% python3 -q
>>> import numpy as np
>>> np.set_printoptions(precision=3, suppress=True, linewidth=100, floatmode="fixed")
>>> basis = np.array([[2, 2, 0, -1]])
>>> rng = np.random.default_rng(153)
>>> K = rng.normal(size=(27, 1)) @ basis + np.array([0, 0, 1, 0])
>>> print(K)
[[ 2.915  2.915  1.000 -1.458]
 [ 0.888  0.888  1.000 -0.444]
 [ 1.309  1.309  1.000 -0.655]
 [ 1.473  1.473  1.000 -0.737]
 [ 0.126  0.126  1.000 -0.063]
 [-2.147 -2.147  1.000  1.074]
 [ 0.251  0.251  1.000 -0.126]
 [ 2.239  2.239  1.000 -1.120]
 [-1.242 -1.242  1.000  0.621]
 [ 0.280  0.280  1.000 -0.140]
 [ 1.152  1.152  1.000 -0.576]
 [-1.483 -1.483  1.000  0.742]
 [ 1.769  1.769  1.000 -0.884]
 [-1.451 -1.451  1.000  0.726]
 [-0.132 -0.132  1.000  0.066]
 [-2.122 -2.122  1.000  1.061]
 [ 0.233  0.233  1.000 -0.117]
 [-2.912 -2.912  1.000  1.456]
 [ 0.317  0.317  1.000 -0.159]
 [-2.961 -2.961  1.000  1.480]
 [-1.064 -1.064  1.000  0.532]
 [ 3.678  3.678  1.000 -1.839]
 [-2.748 -2.748  1.000  1.374]
 [-0.611 -0.611  1.000  0.305]
 [-0.717 -0.717  1.000  0.359]
 [ 1.160  1.160  1.000 -0.580]
 [-0.463 -0.463  1.000  0.231]]
>>> left, sv, VT = np.linalg.svd(K)
>>> vecs = VT[:(sv > 1e-8).sum()]
>>> vec = K[20] + 4 * K[8] + rng.integers(2) * np.eye(4)[0]
>>> print(vec)
[-5.034 -6.034  5.000  3.017]
>>> print(np.allclose(vecs.T @ vecs @ vec, vec))
False
>>> print(round(np.linalg.norm(vec - vecs.T @ vecs @ vec), 3))
0.745
>>> print(np.linalg.matrix_rank(np.vstack([K, vec])))
3
>>> cov = K.T @ K
>>> print(np.round(np.linalg.svd(K, compute_uv=False) ** 2, 3) + 0)
[179.731  26.925   0.000   0.000]
>>> print(cov)
[[ 79.847  79.847  -2.263 -39.923]
 [ 79.847  79.847  -2.263 -39.923]
 [ -2.263  -2.263  27.000   1.131]
 [-39.923 -39.923   1.131  19.962]]
>>> out = K + rng.integers(-2, 3, (27, 2)) @ rng.integers(-2, 3, (2, 4))
>>> print(out)
[[ 2.915  0.915  1.000  2.542]
 [ 1.888 -1.112  0.000  1.556]
 [ 2.309  1.309  0.000 -2.655]
 [-0.527  2.473  3.000  1.263]
 [ 2.126 -3.874 -1.000  3.937]
 [-3.147 -3.147  2.000  5.074]
 [-1.749  0.251  3.000  3.874]
 [ 4.239 -1.761 -1.000  2.880]
 [-2.242 -0.242  2.000  0.621]
 [-1.720  1.280  3.000  1.860]
 [ 0.152  0.152  2.000  3.424]
 [-1.483 -0.483  1.000 -1.258]
 [ 3.769 -2.231 -1.000  3.116]
 [-1.451 -0.451  1.000 -1.274]
 [-1.132  1.868  2.000 -1.934]
 [-2.122 -4.122  1.000  5.061]
 [-0.767  3.233  2.000 -4.117]
 [-4.912 -0.912  3.000  1.456]
 [ 2.317 -3.683 -1.000  3.841]
 [-3.961 -3.961  2.000  5.480]
 [-2.064 -2.064  2.000  4.532]
 [ 5.678  3.678 -1.000 -5.839]
 [-1.748 -2.748  0.000 -0.626]
 [-2.611  3.389  3.000 -3.695]
 [-1.717 -0.717  2.000  2.359]
 [ 3.160 -0.840 -1.000 -0.580]
 [-0.463 -1.463  1.000  2.231]]
>>> print(np.linalg.matrix_rank(out - K, tol=1e-8))
2
>>> print(out - K)
[[ 0.000 -2.000  0.000  4.000]
 [ 1.000 -2.000 -1.000  2.000]
 [ 1.000  0.000 -1.000 -2.000]
 [-2.000  1.000  2.000  2.000]
 [ 2.000 -4.000 -2.000  4.000]
 [-1.000 -1.000  1.000  4.000]
 [-2.000  0.000  2.000  4.000]
 [ 2.000 -4.000 -2.000  4.000]
 [-1.000  1.000  1.000  0.000]
 [-2.000  1.000  2.000  2.000]
 [-1.000 -1.000  1.000  4.000]
 [ 0.000  1.000  0.000 -2.000]
 [ 2.000 -4.000 -2.000  4.000]
 [ 0.000  1.000  0.000 -2.000]
 [-1.000  2.000  1.000 -2.000]
 [ 0.000 -2.000  0.000  4.000]
 [-1.000  3.000  1.000 -4.000]
 [-2.000  2.000  2.000  0.000]
 [ 2.000 -4.000 -2.000  4.000]
 [-1.000 -1.000  1.000  4.000]
 [-1.000 -1.000  1.000  4.000]
 [ 2.000  0.000 -2.000 -4.000]
 [ 1.000  0.000 -1.000 -2.000]
 [-2.000  4.000  2.000 -4.000]
 [-1.000  0.000  1.000  2.000]
 [ 2.000 -2.000 -2.000  0.000]
 [ 0.000 -1.000  0.000  2.000]]
>>> print(np.round(np.linalg.svd(out - K, compute_uv=False), 3) + 0)
[18.792 11.995  0.000  0.000]
>>> t3 = np.stack([K, 4 * K, K[::-1]])
>>> print(np.linalg.norm(t3, axis=(1, 2)))
[14.376 57.502 14.376]
>>> print(np.linalg.matrix_rank(t3.reshape(3, -1)))
2
>>> rank = np.linalg.matrix_rank(K)
>>> print(rank)
2
>>> null = np.linalg.svd(K)[2][rank:].T
>>> print(np.linalg.matrix_rank(K.T @ K), np.linalg.matrix_rank(K @ K.T))
2 2
>>> print(np.round(null @ null.T, 3) + 0)
[[ 0.556 -0.444  0.000  0.222]
 [-0.444  0.556  0.000  0.222]
 [ 0.000  0.000  0.000  0.000]
 [ 0.222  0.222  0.000  0.889]]
>>> print([int(np.linalg.matrix_rank(np.delete(K, i, axis=0))) for i in range(27)])
[2, 2, 2, 2, 2, 2, 2, 2, 2, 2, 2, 2, 2, 2, 2, 2, 2, 2, 2, 2, 2, 2, 2, 2, 2, 2, 2]
>>> print(null.shape)
(4, 2)
>>> m1 = np.vander(np.arange(5) - 1, 4, increasing=True)
>>> print(m1)
[[ 1 -1  1 -1]
 [ 1  0  0  0]
 [ 1  1  1  1]
 [ 1  2  4  8]
 [ 1  3  9 27]]
>>> # row 4 is much longer than the rest
>>> q, vecs = np.linalg.qr(m1[:, :3])[0], np.linalg.qr(m1[:, 3:])[0]
>>> sv = np.linalg.svd(q.T @ vecs, compute_uv=False)
>>> print(round(float(np.linalg.norm(q @ q.T - vecs @ vecs.T, 2)), 3))
1.0
>>> print((sv > 0.9).sum())
1
>>> print(sv)
[0.991]
>>> vec = np.array([4, 2, 4, 5])
>>> y = m1 @ vec
>>> print(np.linalg.solve(m1.T @ m1, m1.T @ y))
[4.000 2.000 4.000 5.000]
>>> print(np.linalg.lstsq(m1, y)[0])
[4.000 2.000 4.000 5.000]
>>> y = y + 0.02 * rng.normal(size=5)
>>> print(y)
[  1.007   3.997  15.024  64.013 180.978]
>>> beta, *_ = np.linalg.lstsq(m1, y)
>>> print(beta.round())
[4.000 2.000 4.000 5.000]
>>> print(np.round(m1.T @ (y - m1 @ beta), 3) + 0)
[0.000 0.000 0.000 0.000]
>>> print(round(np.linalg.norm(y - m1 @ beta), 3))
0.01
